% python3 -q
>>> import numpy as np
>>> import numpy.linalg as la
>>> np.set_printoptions(suppress=True, linewidth=140)
>>> data = np.array([[-1.0, 5.0, 0.0], [5.0, -2.0, 5.0], [0.0, 5.0, 0.0]])
>>> ev, evecs = la.eigh(data)
>>> x = np.array([1, 1, 0])
>>> print(np.round(evecs * np.abs(ev) @ evecs.T, 1))
[[ 3.8 -1.2  3.2]
 [-1.2  7.2 -0.6]
 [ 3.2 -0.6  3.8]]
>>> print(x @ data @ x / (x @ x), round(ev[0], 1), round(float(ev[-1]), 1))
3.5 -8.4 5.9
>>> print(np.round(evecs * np.maximum(ev, 0) @ evecs.T, 1))
[[1.4 1.9 1.6]
 [1.9 2.6 2.2]
 [1.6 2.2 1.9]]
>>> print(np.round(la.eigvalsh(data[1:, 1:]), 1))
[-6.1  4.1]
>>> print(np.abs(data).sum(axis=1).max(), round(np.abs(ev).max(), 1))
12.0 8.4
>>> m1 = np.load("layer0.npy")
>>> print(m1)
[[1 0 2 0]
 [0 0 0 0]
 [2 0 4 0]
 [0 0 0 0]]
>>> print(la.cond(m1) > 100)
True
>>> rng = np.random.default_rng(7287)
>>> labels = rng.permutation(4)
>>> print(labels)
[2 3 0 1]
>>> Y = m1[labels][:, labels]
>>> print(Y)
[[4 0 2 0]
 [0 0 0 0]
 [2 0 1 0]
 [0 0 0 0]]
>>> rk = la.matrix_rank(m1)
>>> print(rk)
1
>>> null = la.svd(m1)[2][rk:].T
>>> print([int(la.matrix_rank(np.delete(m1, i, axis=0))) for i in range(4)])
[1, 1, 1, 1]
>>> print([int(la.matrix_rank(m1[:, :j + 1])) for j in range(4)])
[1, 1, 1, 1]
>>> print(m1 @ null)
[[0. 0. 0.]
 [0. 0. 0.]
 [0. 0. 0.]
 [0. 0. 0.]]
>>> print(null.shape)
(4, 3)
>>> print(np.allclose(m1 @ null, 0))
True
>>> print((m1 != 0).astype(int))
[[1 0 1 0]
 [0 0 0 0]
 [1 0 1 0]
 [0 0 0 0]]
>>> print(np.round(np.sort(la.eigvals(m1).real), 1))
[0. 0. 0. 5.]
>>> print(np.flatnonzero(la.matrix_power((m1 != 0) + (m1.T != 0) + np.eye(4), 4)[0]))
[0 2]
>>> print(m1 @ m1)
[[ 5  0 10  0]
 [ 0  0  0  0]
 [10  0 20  0]
 [ 0  0  0  0]]
>>> print((la.matrix_power((m1 != 0) + (m1.T != 0) + np.eye(4), 4) > 0).astype(int))
[[1 0 1 0]
 [0 1 0 0]
 [1 0 1 0]
 [0 0 0 1]]
>>> print(np.round(la.det(m1), 1))
0.0
>>> Y = m1 + rng.integers(-2, 3, (4, 1)) @ rng.integers(-2, 3, (1, 4))
>>> print(Y)
[[ 3  0 -2 -4]
 [ 1  0 -2 -2]
 [ 2  0  4  0]
 [ 1  0 -2 -2]]
>>> print(np.abs(Y - m1).sum(axis=1))
[10  5  0  5]
